>>> import numpy as np
>>> np.set_printoptions(precision=2, suppress=True, linewidth=140)
>>> F = np.load("w.npy")
>>> F
array([[-7.,  4.,  9.,  9.,  1.,  7.,  5.,  7.],
       [ 0.,  0.,  2.,  0.,  0.,  2.,  0.,  2.],
       [ 0.,  0.,  0.,  1.,  0.,  0.,  0.,  2.],
       [ 0.,  2.,  1.,  1.,  0.,  2.,  1.,  1.],
       [ 0.,  1.,  1.,  2.,  0.,  0.,  2.,  1.],
       [ 0.,  2.,  0.,  1.,  2.,  2.,  0.,  0.],
       [ 0.,  1.,  2.,  0.,  1.,  2.,  1.,  1.],
       [ 0.,  0.,  1.,  0.,  0.,  2.,  0.,  2.]])
>>> T = np.stack([F, 4 * F, F[::-1]])
>>> (T @ F.T).shape
(3, 8, 8)
>>> np.einsum("bij,cij->bc", T, T)
array([[ 425., 1700.,  112.],
       [1700., 6800.,  448.],
       [ 112.,  448.,  425.]])
>>> np.allclose(F, F.T)
False
>>> (F + F.T) / 2
array([[-7. ,  2. ,  4.5,  4.5,  0.5,  3.5,  2.5,  3.5],
       [ 2. ,  0. ,  1. ,  1. ,  0.5,  2. ,  0.5,  1. ],
       [ 4.5,  1. ,  0. ,  1. ,  0.5,  0. ,  1. ,  1.5],
       [ 4.5,  1. ,  1. ,  1. ,  1. ,  1.5,  0.5,  0.5],
       [ 0.5,  0.5,  0.5,  1. ,  0. ,  1. ,  1.5,  0.5],
       [ 3.5,  2. ,  0. ,  1.5,  1. ,  2. ,  1. ,  1. ],
       [ 2.5,  0.5,  1. ,  0.5,  1.5,  1. ,  1. ,  0.5],
       [ 3.5,  1. ,  1.5,  0.5,  0.5,  1. ,  0.5,  2. ]])
>>> round(np.linalg.det(F), 2)
np.float64(168.0)
>>> other = F[0, 0] * F[1:] - np.outer(F[1:, 0], F[0])
>>> other
array([[  0.,  -0., -14.,  -0.,  -0., -14.,  -0., -14.],
       [  0.,  -0.,  -0.,  -7.,  -0.,  -0.,  -0., -14.],
       [  0., -14.,  -7.,  -7.,  -0., -14.,  -7.,  -7.],
       [  0.,  -7.,  -7., -14.,  -0.,  -0., -14.,  -7.],
       [  0., -14.,  -0.,  -7., -14., -14.,  -0.,  -0.],
       [  0.,  -7., -14.,  -0.,  -7., -14.,  -7.,  -7.],
       [  0.,  -0.,  -7.,  -0.,  -0., -14.,  -0., -14.]])
>>> np.linalg.matrix_rank(other), np.linalg.matrix_rank(F)
(np.int64(7), np.int64(8))
>>> rng = np.random.default_rng(597519)
>>> lab = rng.permutation(8)
>>> lab
array([3, 0, 7, 5, 1, 2, 4, 6])
>>> other = F[lab][:, lab]
>>> np.trace(other)
np.float64(-1.0)
>>> round(np.linalg.det(other), 2), np.round(np.linalg.det(F[lab]), 2)
(np.float64(168.0), np.float64(-168.0))
>>> np.sort(np.abs(np.linalg.eigvals(other)))
array([0.73, 0.77, 1.54, 1.54, 1.71, 1.71, 6.09, 7.  ])
>>> np.allclose(other, F)
False
>>> np.diag(other)
array([ 1., -7.,  2.,  2.,  0.,  0.,  0.,  1.])
>>> X = np.loadtxt("layer9.csv", delimiter=",")
>>> X
array([[-0.76,  2.71,  1.5 , -1.2 ,  2.24,  0.31,  1.98, -1.14,  0.18, -1.62, -0.18, -0.57],
       [-0.43,  1.58, -0.68,  2.6 ,  0.47, -0.12, -2.16, -1.19, -0.76,  2.69,  0.71,  0.7 ],
       [ 0.33, -1.35, -0.16, -0.67,  0.05,  2.25,  0.95,  2.18,  1.03, -3.25, -0.48,  0.25],
       [ 2.38, -2.28, -1.32,  2.24,  0.69, -0.26, -0.8 , -1.3 ,  0.87, -1.38,  1.05, -0.87],
       [ 1.52,  0.66, -1.87,  0.36,  0.82, -1.18, -0.64, -0.28, -3.45, -1.1 , -0.8 ,  1.53],
       [ 2.65,  1.61, -0.87, -1.45,  1.61,  0.85, -0.52,  0.56,  0.79, -2.68, -0.91, -0.14],
       [-1.29, -0.06, -1.57, -1.  ,  2.45, -0.11, -0.51, -1.07, -3.21, -0.92,  1.09,  0.31],
       [ 0.6 , -3.47,  1.45,  1.75, -0.66, -0.34, -2.22,  0.89,  0.38, -0.55,  0.61,  0.59],
       [-3.51,  1.29,  1.25, -0.63,  1.25, -0.25, -1.1 , -1.22, -0.2 , -0.32, -1.91,  0.95],
       [ 2.22,  1.97, -1.  ,  1.63, -1.89, -0.79,  0.54, -1.93, -0.89,  0.23, -1.51, -1.11],
       [ 0.48,  1.16, -0.15, -1.61,  3.22, -0.75, -0.52,  0.5 ,  0.1 , -0.54,  0.97,  2.85],
       [ 0.78,  1.91, -0.16,  0.94,  1.27,  0.74,  0.73,  1.3 , -3.46, -1.14,  0.39,  1.43],
       [ 0.27, -0.57,  0.52,  1.88,  1.35, -1.7 , -0.87, -3.01,  1.61,  1.8 , -0.63, -0.22],
       [ 1.14, -2.08, -0.81, -1.53,  0.58, -0.06,  1.14,  0.34,  2.44,  2.45,  0.59,  1.53],
       [ 2.36, -1.16,  0.87,  0.16, -2.56, -0.86, -0.96, -1.05,  2.06,  0.61,  1.54,  1.02],
       [ 0.25, -1.36, -0.34, -0.76, -4.13, -0.17, -1.06, -0.83, -0.95,  0.58, -0.51,  1.43],
       [ 0.86, -1.73,  0.7 ,  0.42, -2.29,  1.47, -0.13,  0.69, -2.76, -0.21, -1.67, -1.5 ],
       [-0.26, -1.26, -0.31, -1.52,  1.88,  0.86,  3.05,  0.35, -2.19, -1.36,  0.75, -0.22],
       [ 0.42, -2.47, -0.36, -0.35, -1.97,  1.43, -0.76,  0.26, -0.88,  0.13, -1.36,  3.05],
       [ 2.99, -0.79, -2.19,  0.77,  0.36,  1.51,  0.11, -1.08,  1.79,  1.01, -1.06, -1.04],
       [-0.86,  1.85, -0.91, -1.05, -0.02, -2.69,  0.82, -2.65, -0.64,  1.58,  0.46, -0.93],
       [-0.01, -1.23, -0.51, -2.75,  1.38, -1.59, -2.22,  2.11, -1.14, -0.75,  0.02, -0.06],
       [-2.6 ,  1.97, -0.6 , -2.05,  0.13, -0.84, -0.98,  0.82, -1.11,  2.44,  0.31, -0.44],
       [ 0.4 , -0.94, -0.95,  1.25, -2.39, -0.89, -1.05, -1.68, -0.95, -2.29,  2.21,  0.28],
       [ 1.36, -1.93, -0.33,  1.63,  2.35,  0.81, -1.72, -0.43,  2.02, -1.29, -1.21,  0.37],
       [ 2.59, -0.96, -0.64,  2.88, -0.3 ,  1.81,  1.78,  0.82, -0.47, -0.79,  0.53, -0.55],
       [-2.11, -1.26, -0.86,  0.17, -0.91,  0.85, -0.89,  2.61, -0.4 , -1.72, -0.35,  2.41],
       [ 1.47,  0.8 , -1.21, -2.17,  2.06, -1.49, -0.67,  1.62,  2.33, -0.8 ,  0.62,  0.06],
       [-2.59, -1.07, -0.03, -2.09, -1.12,  0.05,  0.91, -1.06, -2.34, -0.03, -0.32,  2.  ],
       [ 0.05, -1.91, -2.38, -2.15,  0.98,  1.87,  0.69,  0.9 ,  0.73, -0.02, -1.33,  1.74]])
>>> lab = X[:, 2] > np.median(X[:, 2])
>>> r0 = X[lab].mean(axis=0) - X[~lab].mean(axis=0)
>>> r0
array([-0.64, -0.71,  1.45, -0.35, -0.16,  0.25, -0.05,  0.2 , -0.24, -0.44, -0.37,  0.53])
>>> np.argsort(-np.abs(r0).round(6), kind="stable")
array([ 2,  1,  0, 11,  9, 10,  3,  5,  8,  7,  4,  6])
>>> Xc = X - X.mean(axis=0)
>>> vecs = np.linalg.svd(Xc)[2][:11]
>>> other = Xc - Xc @ vecs.T @ vecs
>>> np.round(np.cov(Xc @ vecs.T, rowvar=False), 2) + 0
array([[5.16, 0.  , 0.  , 0.  , 0.  , 0.  , 0.  , 0.  , 0.  , 0.  , 0.  ],
       [0.  , 4.16, 0.  , 0.  , 0.  , 0.  , 0.  , 0.  , 0.  , 0.  , 0.  ],
       [0.  , 0.  , 3.82, 0.  , 0.  , 0.  , 0.  , 0.  , 0.  , 0.  , 0.  ],
       [0.  , 0.  , 0.  , 2.98, 0.  , 0.  , 0.  , 0.  , 0.  , 0.  , 0.  ],
       [0.  , 0.  , 0.  , 0.  , 1.89, 0.  , 0.  , 0.  , 0.  , 0.  , 0.  ],
       [0.  , 0.  , 0.  , 0.  , 0.  , 1.52, 0.  , 0.  , 0.  , 0.  , 0.  ],
       [0.  , 0.  , 0.  , 0.  , 0.  , 0.  , 1.32, 0.  , 0.  , 0.  , 0.  ],
       [0.  , 0.  , 0.  , 0.  , 0.  , 0.  , 0.  , 1.25, 0.  , 0.  , 0.  ],
       [0.  , 0.  , 0.  , 0.  , 0.  , 0.  , 0.  , 0.  , 0.96, 0.  , 0.  ],
       [0.  , 0.  , 0.  , 0.  , 0.  , 0.  , 0.  , 0.  , 0.  , 0.89, 0.  ],
       [0.  , 0.  , 0.  , 0.  , 0.  , 0.  , 0.  , 0.  , 0.  , 0.  , 0.57]])
>>> round(np.linalg.norm(other) / np.linalg.norm(Xc), 2)
np.float64(0.1)
